$ python3 -q
>>> import numpy as np
>>> np.set_printoptions(suppress=True, linewidth=160)
>>> data = np.load("m.npy")
>>> data
array([[-4.88,  2.  ,  2.87,  0.12,  5.41,  5.64,  3.69, -3.84],
       [-0.78,  6.01,  1.61,  1.91,  2.52, -0.04,  1.07, -0.88],
       [-6.34, -0.65,  2.18, -0.74,  5.33,  6.97,  4.26, -4.11],
       [ 3.94,  0.56, -1.73, -0.15, -3.01, -4.27, -2.94,  2.52],
       [ 1.75, -7.35, -3.46, -2.4 , -4.01, -1.14, -2.41,  1.87],
       [ 2.84, -5.35, -3.22, -1.62, -4.12, -2.56, -2.61,  2.49],
       [ 1.3 , -7.25, -3.12, -3.14, -3.94, -0.8 , -2.12,  1.57],
       [ 3.27, -3.39, -2.83, -0.88, -5.18, -3.54, -2.73,  2.98],
       [ 1.  , 11.14,  3.29,  4.84,  3.43, -1.49,  1.  , -0.69],
       [-0.13, -7.25, -1.29, -2.94, -2.39,  1.11, -0.66,  0.47],
       [ 3.48,  2.3 , -0.23,  0.88, -1.86, -3.48, -2.1 ,  2.25],
       [ 2.18, -4.44, -2.59, -1.6 , -3.61, -1.93, -2.25,  1.73],
       [ 0.5 ,  4.23,  1.27,  1.22,  1.46, -0.22,  0.06, -0.6 ],
       [-1.59,  3.57,  2.15,  1.04,  2.92,  1.72,  1.88, -1.82],
       [ 1.02, -7.54, -2.53, -2.06, -4.32, -0.64, -2.1 ,  2.1 ],
       [ 2.39,  3.75, -0.46,  1.72, -0.74, -3.2 , -0.87,  1.23],
       [ 5.71,  2.69, -1.82,  1.52, -4.42, -5.78, -3.28,  3.64],
       [ 3.02, -4.92, -3.34, -2.11, -4.33, -2.36, -2.59,  2.01],
       [-3.59, -1.79,  1.06, -1.13,  2.06,  3.64,  2.  , -1.91],
       [ 2.88,  4.48,  0.53,  1.68, -0.02, -3.17, -1.21,  1.47],
       [ 3.08,  2.27, -0.74,  0.68, -1.7 , -4.4 , -1.68,  2.18],
       [ 2.32,  7.8 ,  0.67,  3.73,  0.47, -3.24, -0.28,  1.57]])
>>> np.round(np.abs(np.linalg.svd(data)[2][-1]), 2)
array([0.43, 0.07, 0.07, 0.26, 0.07, 0.26, 0.65, 0.49])
>>> round(np.log10(np.linalg.cond(data)))
2
>>> np.linalg.matrix_rank(data, rtol=0.1)
np.int64(2)
>>> mat = np.loadtxt("case13.csv", delimiter=",")
>>> mat.round(2) + 0
array([[-31.67, -33.48, -17.71, -19.72],
       [-28.85, -30.6 , -16.  , -17.51],
       [-28.61, -30.36, -15.85, -17.32],
       [-28.16, -29.89, -15.58, -16.96],
       [-27.78, -29.5 , -15.35, -16.67],
       [-23.06, -24.66, -12.49, -13.05],
       [-22.22, -23.81, -11.99, -12.42],
       [-15.36, -16.74,  -7.88,  -7.42],
       [-12.02, -13.27,  -5.9 ,  -5.12],
       [-10.24, -11.41,  -4.86,  -3.96],
       [ -9.05, -10.17,  -4.17,  -3.21],
       [ -7.55,  -8.58,  -3.31,  -2.31],
       [ -5.84,  -6.77,  -2.36,  -1.37],
       [ -5.75,  -6.67,  -2.31,  -1.33],
       [ -2.63,  -3.25,  -0.7 ,  -0.03],
       [ -2.04,  -2.57,  -0.44,   0.1 ],
       [ -1.05,  -1.37,  -0.1 ,   0.15],
       [ -0.53,  -0.71,  -0.02,   0.07],
       [ -0.15,  -0.2 ,   0.  ,   0.01],
       [  0.13,   0.17,   0.  ,   0.01],
       [  1.41,   1.76,   0.13,   0.6 ],
       [  1.65,   2.05,   0.19,   0.78],
       [  1.74,   2.15,   0.21,   0.84],
       [  3.29,   3.9 ,   0.67,   2.21],
       [ 14.26,  15.48,   5.46,  13.58],
       [ 23.86,  25.36,  10.24,  23.88],
       [ 25.81,  27.37,  11.24,  25.98],
       [ 30.48,  32.14,  13.66,  31.01],
       [ 30.55,  32.21,  13.69,  31.08],
       [ 36.4 ,  38.18,  16.76,  37.38],
       [ 44.  ,  45.9 ,  20.79,  45.55]])
>>> left, sigma, Vh = np.linalg.svd(mat)
>>> sigma.round(2) + 0
array([194.84,  23.98,   4.39,   0.  ])
>>> M2 = left[:, :3] @ np.diag(sigma[:3]) @ Vh[:3]
>>> round(float(np.abs(mat - M2).max()), 2)
0.0
>>> np.linalg.matrix_rank(M2)
np.int64(3)
>>> M2.round(2) + 0
array([[-31.67, -33.48, -17.71, -19.72],
       [-28.85, -30.6 , -16.  , -17.51],
       [-28.61, -30.36, -15.85, -17.32],
       [-28.16, -29.89, -15.58, -16.96],
       [-27.78, -29.5 , -15.35, -16.67],
       [-23.06, -24.66, -12.49, -13.05],
       [-22.22, -23.81, -11.99, -12.42],
       [-15.36, -16.74,  -7.88,  -7.42],
       [-12.02, -13.27,  -5.9 ,  -5.12],
       [-10.24, -11.41,  -4.86,  -3.96],
       [ -9.05, -10.17,  -4.17,  -3.21],
       [ -7.55,  -8.58,  -3.31,  -2.31],
       [ -5.84,  -6.77,  -2.36,  -1.37],
       [ -5.75,  -6.67,  -2.31,  -1.33],
       [ -2.63,  -3.25,  -0.7 ,  -0.03],
       [ -2.04,  -2.57,  -0.44,   0.1 ],
       [ -1.05,  -1.37,  -0.1 ,   0.15],
       [ -0.53,  -0.71,  -0.02,   0.07],
       [ -0.15,  -0.2 ,   0.  ,   0.01],
       [  0.13,   0.17,   0.  ,   0.01],
       [  1.41,   1.76,   0.13,   0.6 ],
       [  1.65,   2.05,   0.19,   0.78],
       [  1.74,   2.15,   0.21,   0.84],
       [  3.29,   3.9 ,   0.67,   2.21],
       [ 14.26,  15.48,   5.46,  13.58],
       [ 23.86,  25.36,  10.24,  23.88],
       [ 25.81,  27.37,  11.24,  25.98],
       [ 30.48,  32.14,  13.66,  31.01],
       [ 30.55,  32.21,  13.69,  31.08],
       [ 36.4 ,  38.18,  16.76,  37.38],
       [ 44.  ,  45.9 ,  20.79,  45.55]])
>>> np.round(np.linalg.norm(mat - M2, 2), 2), round(float(sigma[3]), 2)
(np.float64(0.0), 0.0)
>>> feats = np.load("a.npy")
>>> feats
array([[-1, -1, -1, -1, -1, -1],
       [-1, -2, -2, -2, -2, -2],
       [-1, -2, -3, -3, -3, -3],
       [-1, -2, -3, -4, -4, -4],
       [-1, -2, -3, -4, -5, -5],
       [-1, -2, -3, -4, -5, -6]])
>>> # equal to its transpose
>>> t3 = np.stack([feats, 2 * feats, feats[::-1]])
>>> (t3 @ feats.T).shape
(3, 6, 6)
>>> np.round(np.linalg.norm(t3, axis=(1, 2)), 2)
array([17.35, 34.7 , 17.35])
>>> M2 = feats[0, 0] * feats[1:] - np.outer(feats[1:, 0], feats[0])
>>> M2
array([[0, 1, 1, 1, 1, 1],
       [0, 1, 2, 2, 2, 2],
       [0, 1, 2, 3, 3, 3],
       [0, 1, 2, 3, 4, 4],
       [0, 1, 2, 3, 4, 5]])
>>> np.flatnonzero(~M2.round(6).any(axis=1))
array([], dtype=int64)
>>> np.linalg.matrix_rank(M2), np.linalg.matrix_rank(feats)
(np.int64(5), np.int64(6))
>>> feats[:, 0] / feats[0, 0]
array([1., 1., 1., 1., 1., 1.])
>>> x0 = np.array([2, -2, -2, -1, 1, -2])
>>> h1 = np.maximum(M2 @ x0, 0)
>>> np.maximum(M2 @ x0, 0) - np.maximum(-M2 @ x0, 0)
array([ -6, -10, -12, -13, -15])
>>> rng = np.random.default_rng(63805)
>>> z = rng.permutation(6)
>>> z
array([0, 5, 2, 3, 1, 4])
>>> M2 = feats[z][:, z]
>>> np.diag(M2)
array([-1, -6, -3, -4, -2, -5])
>>> W0 = -1 * np.eye(10) + np.eye(10, k=1)
>>> W0
array([[-1.,  1.,  0.,  0.,  0.,  0.,  0.,  0.,  0.,  0.],
       [ 0., -1.,  1.,  0.,  0.,  0.,  0.,  0.,  0.,  0.],
       [ 0.,  0., -1.,  1.,  0.,  0.,  0.,  0.,  0.,  0.],
       [ 0.,  0.,  0., -1.,  1.,  0.,  0.,  0.,  0.,  0.],
       [ 0.,  0.,  0.,  0., -1.,  1.,  0.,  0.,  0.,  0.],
       [ 0.,  0.,  0.,  0.,  0., -1.,  1.,  0.,  0.,  0.],
       [ 0.,  0.,  0.,  0.,  0.,  0., -1.,  1.,  0.,  0.],
       [ 0.,  0.,  0.,  0.,  0.,  0.,  0., -1.,  1.,  0.],
       [ 0.,  0.,  0.,  0.,  0.,  0.,  0.,  0., -1.,  1.],
       [ 0.,  0.,  0.,  0.,  0.,  0.,  0.,  0.,  0., -1.]])
>>> x0 = np.array([1, -2, 2, 0, 3, 1, 0, -2, -2, -2])
>>> rhs = W0 @ x0
>>> coef, lr = np.zeros(10), 1 / np.linalg.norm(W0, 2) ** 2
>>> for i in range(250):
...     coef -= lr * W0.T @ (W0 @ coef - rhs)
...     if i % 50 == 0: print(i, round(np.linalg.norm(W0 @ coef - rhs), 2))
... 
0 2.88
50 0.11
100 0.08
150 0.06
200 0.04
>>> round(np.linalg.cond(W0), 2)
np.float64(13.23)
>>> coef.round(2)
array([ 0.9 , -2.1 ,  1.91, -0.09,  2.92,  0.93, -0.06, -2.04, -2.03, -2.01])
>>> M2 = W0 / np.sqrt((W0 ** 2).mean(axis=1, keepdims=True))
>>> np.linalg.matrix_rank(W0 - W0.mean(axis=1, keepdims=True))
np.int64(9)
>>> np.round(np.linalg.norm(M2, axis=1), 2)
array([3.16, 3.16, 3.16, 3.16, 3.16, 3.16, 3.16, 3.16, 3.16, 3.16])
>>> W0 - W0.mean(axis=1, keepdims=True)
array([[-1. ,  1. ,  0. ,  0. ,  0. ,  0. ,  0. ,  0. ,  0. ,  0. ],
       [ 0. , -1. ,  1. ,  0. ,  0. ,  0. ,  0. ,  0. ,  0. ,  0. ],
       [ 0. ,  0. , -1. ,  1. ,  0. ,  0. ,  0. ,  0. ,  0. ,  0. ],
       [ 0. ,  0. ,  0. , -1. ,  1. ,  0. ,  0. ,  0. ,  0. ,  0. ],
       [ 0. ,  0. ,  0. ,  0. , -1. ,  1. ,  0. ,  0. ,  0. ,  0. ],
       [ 0. ,  0. ,  0. ,  0. ,  0. , -1. ,  1. ,  0. ,  0. ,  0. ],
       [ 0. ,  0. ,  0. ,  0. ,  0. ,  0. , -1. ,  1. ,  0. ,  0. ],
       [ 0. ,  0. ,  0. ,  0. ,  0. ,  0. ,  0. , -1. ,  1. ,  0. ],
       [ 0. ,  0. ,  0. ,  0. ,  0. ,  0. ,  0. ,  0. , -1. ,  1. ],
       [ 0.1,  0.1,  0.1,  0.1,  0.1,  0.1,  0.1,  0.1,  0.1, -0.9]])
>>> W0 @ W0
array([[ 1., -2.,  1.,  0.,  0.,  0.,  0.,  0.,  0.,  0.],
       [ 0.,  1., -2.,  1.,  0.,  0.,  0.,  0.,  0.,  0.],
       [ 0.,  0.,  1., -2.,  1.,  0.,  0.,  0.,  0.,  0.],
       [ 0.,  0.,  0.,  1., -2.,  1.,  0.,  0.,  0.,  0.],
       [ 0.,  0.,  0.,  0.,  1., -2.,  1.,  0.,  0.,  0.],
       [ 0.,  0.,  0.,  0.,  0.,  1., -2.,  1.,  0.,  0.],
       [ 0.,  0.,  0.,  0.,  0.,  0.,  1., -2.,  1.,  0.],
       [ 0.,  0.,  0.,  0.,  0.,  0.,  0.,  1., -2.,  1.],
       [ 0.,  0.,  0.,  0.,  0.,  0.,  0.,  0.,  1., -2.],
       [ 0.,  0.,  0.,  0.,  0.,  0.,  0.,  0.,  0.,  1.]])
>>> [int(np.linalg.matrix_rank(np.linalg.matrix_power(W0, p))) for p in range(1, 11)]
[10, 10, 10, 10, 10, 10, 10, 10, 10, 10]
>>> np.round(np.sort(np.linalg.eigvals(W0)), 2)
array([-1., -1., -1., -1., -1., -1., -1., -1., -1., -1.])
>>> x0 = np.array([-2, -3, 1, 0, 0, 0, 3, 0, 2, 1])
>>> np.sign((W0 @ x0).round(6))
array([-1.,  1., -1.,  0.,  0.,  1., -1.,  1., -1., -1.])
>>> (W0 @ x0).argmax()
np.int64(1)
>>> W0 @ x0
array([-1.,  4., -1.,  0.,  0.,  3., -3.,  2., -1., -1.])
>>> W0 @ np.ones(10)
array([ 0.,  0.,  0.,  0.,  0.,  0.,  0.,  0.,  0., -1.])
>>> W0 * x0
array([[ 2., -3.,  0.,  0.,  0.,  0.,  0.,  0.,  0.,  0.],
       [-0.,  3.,  1.,  0.,  0.,  0.,  0.,  0.,  0.,  0.],
       [-0., -0., -1.,  0.,  0.,  0.,  0.,  0.,  0.,  0.],
       [-0., -0.,  0., -0.,  0.,  0.,  0.,  0.,  0.,  0.],
       [-0., -0.,  0.,  0., -0.,  0.,  0.,  0.,  0.,  0.],
       [-0., -0.,  0.,  0.,  0., -0.,  3.,  0.,  0.,  0.],
       [-0., -0.,  0.,  0.,  0.,  0., -3.,  0.,  0.,  0.],
       [-0., -0.,  0.,  0.,  0.,  0.,  0., -0.,  2.,  0.],
       [-0., -0.,  0.,  0.,  0.,  0.,  0.,  0., -2.,  1.],
       [-0., -0.,  0.,  0.,  0.,  0.,  0.,  0.,  0., -1.]])
>>> r0 = np.array([1, 3, 0, 3, 3, 2, 3, 2, 3, 3])
>>> M2 = W0 + np.outer(r0, np.eye(10)[6])
>>> M2
array([[-1.,  1.,  0.,  0.,  0.,  0.,  1.,  0.,  0.,  0.],
       [ 0., -1.,  1.,  0.,  0.,  0.,  3.,  0.,  0.,  0.],
       [ 0.,  0., -1.,  1.,  0.,  0.,  0.,  0.,  0.,  0.],
       [ 0.,  0.,  0., -1.,  1.,  0.,  3.,  0.,  0.,  0.],
       [ 0.,  0.,  0.,  0., -1.,  1.,  3.,  0.,  0.,  0.],
       [ 0.,  0.,  0.,  0.,  0., -1.,  3.,  0.,  0.,  0.],
       [ 0.,  0.,  0.,  0.,  0.,  0.,  2.,  1.,  0.,  0.],
       [ 0.,  0.,  0.,  0.,  0.,  0.,  2., -1.,  1.,  0.],
       [ 0.,  0.,  0.,  0.,  0.,  0.,  3.,  0., -1.,  1.],
       [ 0.,  0.,  0.,  0.,  0.,  0.,  3.,  0.,  0., -1.]])
>>> A = np.array([[-2, -1, 0], [1, 2, 3], [4, 5, 6], [7, 8, 9], [10, 11, 12]])
>>> # null space of dimension 1
>>> np.linalg.matrix_rank(A, rtol=0.1)
np.int64(1)
>>> [round(float(x), 2) for x in np.linalg.svd(A, compute_uv=False)[:3]]
[25.51, 2.04, 0.0]
>>> np.argsort(-np.linalg.norm(A, axis=0).round(6), kind="stable")[:3]
array([2, 1, 0])
>>> np.linalg.cond(A) > 100
np.True_
>>> F = np.loadtxt("data.csv", delimiter=",")
>>> F.round(2)
array([[-0.21, -0.67,  0.32, -0.56,  0.32],
       [ 0.63,  0.14,  0.26, -0.53, -0.48],
       [-0.63,  0.06, -0.37, -0.37, -0.58],
       [-0.42,  0.46,  0.78,  0.04, -0.02],
       [ 0.  ,  0.57, -0.29, -0.51,  0.58]])
>>> # columns are unit length and at right angles
>>> hat = np.triu(np.array([[-3, -1, -2, 1, -1],
...     [-1, -2, 0, 2, -2],
...     [-3, 0, -1, 2, 3],
...     [-2, 3, -1, 3, -2],
...     [-2, 0, 3, -2, 2]]), 1) + np.eye(5)
>>> M2 = hat @ F @ np.linalg.inv(hat)
>>> np.round(hat @ F - F @ hat, 2)
array([[ 0.21, -0.57,  1.13,  2.75, -2.56],
       [-0.83,  0.41,  3.4 , -0.33, -2.14],
       [-0.83,  1.99, -0.56, -0.23,  1.52],
       [ 0.  , -1.55, -0.25, -1.04, -2.92],
       [ 0.  ,  0.  ,  0.  , -0.55,  0.98]])
>>> np.round(np.trace(M2), 2), np.round(np.trace(F), 2)
(np.float64(0.18), np.float64(0.18))
>>> np.linalg.matrix_rank(M2)
np.int64(5)
